% python3 -q
>>> import numpy as np
>>> np.set_printoptions(suppress=True, linewidth=160)
>>> rng = np.random.default_rng(74)
>>> m1 = np.array([[-3, -2, -1], [0, -1, 0], [-2, -2, -2], [-3, 1, 2]]) * (rng.random((4, 3)) < 0.3)
>>> print(m1)
[[ 0  0  0]
 [ 0  0  0]
 [-2  0  0]
 [ 0  0  0]]
>>> Uu, sigma, Vt = np.linalg.svd(m1)
>>> evecs = Vt[:(sigma > 1e-8).sum()]
>>> x0 = m1[3] + 2 * m1[2] + rng.integers(2) * np.eye(3)[2]
>>> x0
array([-4.,  0.,  1.])
>>> print(np.diag(evecs.T @ evecs))
[1. 0. 0.]
>>> print(evecs.T @ evecs)
[[1. 0. 0.]
 [0. 0. 0.]
 [0. 0. 0.]]
>>> data = np.load("layer15.npy")
>>> data.round(3)
array([[-0.233, -0.049,  0.315,  0.374, -0.28 ,  0.767,  0.195],
       [-0.513, -0.307, -0.161, -0.424,  0.586,  0.305,  0.025],
       [-0.326, -0.168, -0.358,  0.787,  0.227, -0.242, -0.087],
       [-0.187,  0.759,  0.126,  0.053,  0.255,  0.143, -0.535],
       [ 0.373, -0.321, -0.414, -0.016, -0.139,  0.385, -0.648],
       [-0.513, -0.307,  0.371, -0.13 , -0.426, -0.301, -0.465],
       [-0.373,  0.321, -0.65 , -0.202, -0.511,  0.04 ,  0.18 ]])
>>> x0 = np.array([1, -2, -2, -2, -1, 1, -2])
>>> target = data @ x0
>>> target.round(3)
array([-0.856,  0.939, -1.142, -1.103,  3.692,  0.673,  0.88 ])
>>> np.round(np.linalg.solve(data, target + data[:, 4]), 3) + 0
array([ 1., -2., -2., -2.,  0.,  1., -2.])
>>> np.round(np.linalg.solve(data, -3 * target), 3)
array([-3.,  6.,  6.,  6.,  3., -3.,  6.])
>>> print(np.round(np.linalg.solve(data, data[:, 3]), 3) + 0)
[0. 0. 0. 1. 0. 0. 0.]
>>> print(np.round(np.linalg.solve(data.T, data[3]), 3) + 0)
[0. 0. 0. 1. 0. 0. 0.]
>>> r = np.linalg.matrix_rank(m1)
>>> print(r)
1
>>> ns = np.linalg.svd(m1)[2][r:].T
>>> np.linalg.matrix_rank(m1.T @ m1), np.linalg.matrix_rank(m1 @ m1.T)
(np.int64(1), np.int64(1))
>>> np.allclose(m1 @ ns, 0)
True
>>> ns @ ns.T
array([[0., 0., 0.],
       [0., 1., 0.],
       [0., 0., 1.]])
>>> [int(np.linalg.matrix_rank(m1[:, :j + 1])) for j in range(3)]
[1, 1, 1]
>>> [int(np.linalg.matrix_rank(m1[:i])) for i in range(1, len(m1) + 1)]
[0, 0, 1, 1]
